% python3 -q
>>> import numpy as np
>>> np.set_printoptions(suppress=True, linewidth=140)
>>> rng = np.random.default_rng(551)
>>> lab = rng.integers(0, 3, 7)
>>> arr = np.array([[2, 1, 0, 1, 0, 2, 1],
...     [0, 0, 0, 2, 2, 1, 0],
...     [1, 1, 1, 1, 1, 2, 2],
...     [1, 2, 0, 0, 0, 0, 2],
...     [1, 2, 0, 1, 1, 1, 2],
...     [0, 1, 1, 2, 0, 2, 0],
...     [1, 1, 0, 1, 0, 2, 2]]) * (lab[:, None] == lab)
>>> print(arr)
[[2 0 0 1 0 0 0]
 [0 0 0 0 0 1 0]
 [1 0 1 1 0 0 0]
 [1 0 0 0 0 0 0]
 [0 0 0 0 1 0 2]
 [0 1 0 0 0 2 0]
 [0 0 0 0 0 0 2]]
>>> # 3 groups of indices that never mix
>>> r0 = np.array([2, 2, -1, -1, -1, 2, -3])
>>> A2 = arr + np.outer(r0, np.eye(7)[0])
>>> print(A2)
[[ 4.  0.  0.  1.  0.  0.  0.]
 [ 2.  0.  0.  0.  0.  1.  0.]
 [ 0.  0.  1.  1.  0.  0.  0.]
 [ 0.  0.  0.  0.  0.  0.  0.]
 [-1.  0.  0.  0.  1.  0.  2.]
 [ 2.  1.  0.  0.  0.  2.  0.]
 [-3.  0.  0.  0.  0.  0.  2.]]
>>> print(np.round(np.linalg.det(A2) / np.linalg.det(arr), 2), np.round(1 + np.linalg.solve(arr, r0)[0], 2))
0.0 0.0
>>> X = np.load("dump.npy")
>>> print(X)
[[ 1  0 -1 -3 -3  0 -2 -2 -3  2]
 [ 2 -1 -1  0 -3 -1 -2  3 -2  2]
 [ 1  0 -1 -3 -3  0 -2 -2 -3  2]]
>>> # rank 2
>>> print(np.linalg.norm(arr, axis=1).argmax())
0
>>> print(round(float(np.linalg.norm(arr, "nuc")), 2))
10.6
>>> print(np.round(np.linalg.norm(arr, 2), 2))
2.92
>>> print(round(np.linalg.norm(arr[3], 1), 2), np.round(np.linalg.norm(arr[3], np.inf), 2))
1.0 1.0
>>> print(round(float(np.linalg.norm(arr, 1)), 2), round(float(np.linalg.norm(arr, np.inf)), 2))
4.0 3.0
>>> print(np.round(np.linalg.norm(arr, axis=0), 2))
[2.45 1.   1.   1.41 1.   2.24 2.83]
>>> print(np.unique(X.round(6), axis=0).shape)
(2, 10)
>>> print(np.allclose(X[:-1].T @ np.linalg.lstsq(X[:-1].T, X[-1])[0], X[-1]))
True
>>> print(round(np.trace(np.linalg.pinv(X) @ X), 2))
2.0
>>> w1 = np.array([[1, -2, 2, -2, 0, -1],
...     [-1, 1, 2, 0, 2, -2],
...     [-1, -1, 1, -2, 2, 1],
...     [0, -2, 0, 2, -1, 1],
...     [0, -2, -1, 2, 1, 0],
...     [0, 0, -1, -2, 0, 2],
...     [2, 1, 2, 2, -1, 0],
...     [-2, 2, -1, -2, 1, -2],
...     [-1, 2, 0, -1, 2, -2],
...     [2, -2, -1, 1, -2, 2]])
>>> b = np.array([3, -5, -2, -4, -1, 5])
>>> hid = np.maximum(X @ w1 + b, 0)
>>> print((hid > 0).astype(int))
[[1 0 0 0 0 1]
 [1 0 0 0 0 1]
 [1 0 0 0 0 1]]
>>> print(np.linalg.matrix_rank(hid))
2
>>> W2 = np.array([[0, 2], [2, 0], [2, 0], [0, 1], [2, 2], [2, 0]])
>>> print((hid @ W2).round(6).argmax(axis=1))
[0 0 0]
